% ipython --no-banner

In [1]: import numpy as np

In [2]: import numpy.linalg as la

In [3]: np.set_printoptions(suppress=True, linewidth=120)

In [4]: m1 = np.loadtxt("x.csv", delimiter=",")

In [5]: m1
Out[5]: 
array([[ 0.,  0.,  5.,  3.,  0.,  0.,  0.,  0.],
       [ 0.,  0., 21.,  0.,  0.,  0.,  0.,  1.],
       [ 0.,  0.,  0.,  0.,  5.,  0.,  0.,  0.],
       [ 0.,  5., 15.,  2.,  7.,  0.,  8.,  3.],
       [ 0.,  7., 15.,  0., 10.,  0.,  6.,  1.],
       [ 0.,  0.,  2., 13.,  9.,  0.,  0.,  0.],
       [ 0.,  0.,  7.,  0.,  0.,  0.,  0.,  0.],
       [ 4.,  8., 16.,  0., 14.,  0.,  1.,  0.],
       [ 0.,  4., 14., 11., 16.,  3., 13.,  2.],
       [ 0.,  0.,  3.,  0.,  0.,  0.,  0.,  0.],
       [ 9.,  5., 11., 13., 25.,  5., 15.,  0.],
       [ 0.,  0.,  6., 20., 11.,  0.,  0.,  0.],
       [ 0.,  0.,  0.,  0.,  0.,  0.,  0.,  0.],
       [19., 15., 27., 12., 25.,  2., 13.,  1.],
       [17.,  4., 26., 22., 23.,  3., 10.,  2.],
       [ 0.,  0.,  0.,  3.,  8.,  0.,  0.,  0.],
       [ 6.,  3., 13.,  0., 16.,  0.,  0.,  0.],
       [ 0.,  0.,  5.,  1.,  1.,  0.,  0.,  1.],
       [ 0.,  0.,  5.,  0.,  0.,  0.,  0.,  0.],
       [ 0., 14., 14.,  0., 16.,  0., 12.,  0.],
       [ 0.,  4., 18.,  6., 11.,  0.,  6.,  2.],
       [ 4.,  0., 14.,  3., 14.,  0.,  0.,  0.],
       [ 0.,  0.,  0.,  0.,  9.,  0.,  0.,  0.],
       [ 0.,  2., 16.,  0.,  7.,  0.,  0.,  0.],
       [ 0., 20., 18.,  0., 16.,  1., 17.,  2.],
       [ 0.,  0.,  5.,  0.,  0.,  0.,  0.,  0.],
       [ 4.,  0., 22.,  8.,  8.,  0.,  0.,  0.],
       [ 2.,  0., 15.,  6., 12.,  0.,  0.,  0.],
       [10.,  0., 20., 22., 21.,  4., 11.,  2.],
       [ 0.,  0.,  0.,  9., 20.,  3.,  5.,  0.],
       [ 7.,  0.,  0., 20., 24.,  5.,  6.,  0.]])

In [6]: vec = np.array([-2, -2, -2, -1, -1, 2, 0, -1])

In [7]: m1 @ vec
Out[7]: 
array([ -13.,  -43.,   -5.,  -52.,  -55.,  -26.,  -14.,  -70.,  -59.,   -6.,  -78.,  -43.,    0., -156., -135.,  -11.,
        -60.,  -13.,  -10.,  -72.,  -63.,  -53.,   -9.,  -43.,  -92.,  -10.,  -68.,  -52.,  -97.,  -23.,  -48.])

In [8]: (m1 @ vec).argmax()
Out[8]: np.int64(12)

In [9]: m1 @ (2 * vec)
Out[9]: 
array([ -26.,  -86.,  -10., -104., -110.,  -52.,  -28., -140., -118.,  -12., -156.,  -86.,    0., -312., -270.,  -22.,
       -120.,  -26.,  -20., -144., -126., -106.,  -18.,  -86., -184.,  -20., -136., -104., -194.,  -46.,  -96.])

In [10]: la.norm(m1 @ vec) <= la.norm(m1, 2) * la.norm(vec) + 1e-9
Out[10]: np.True_
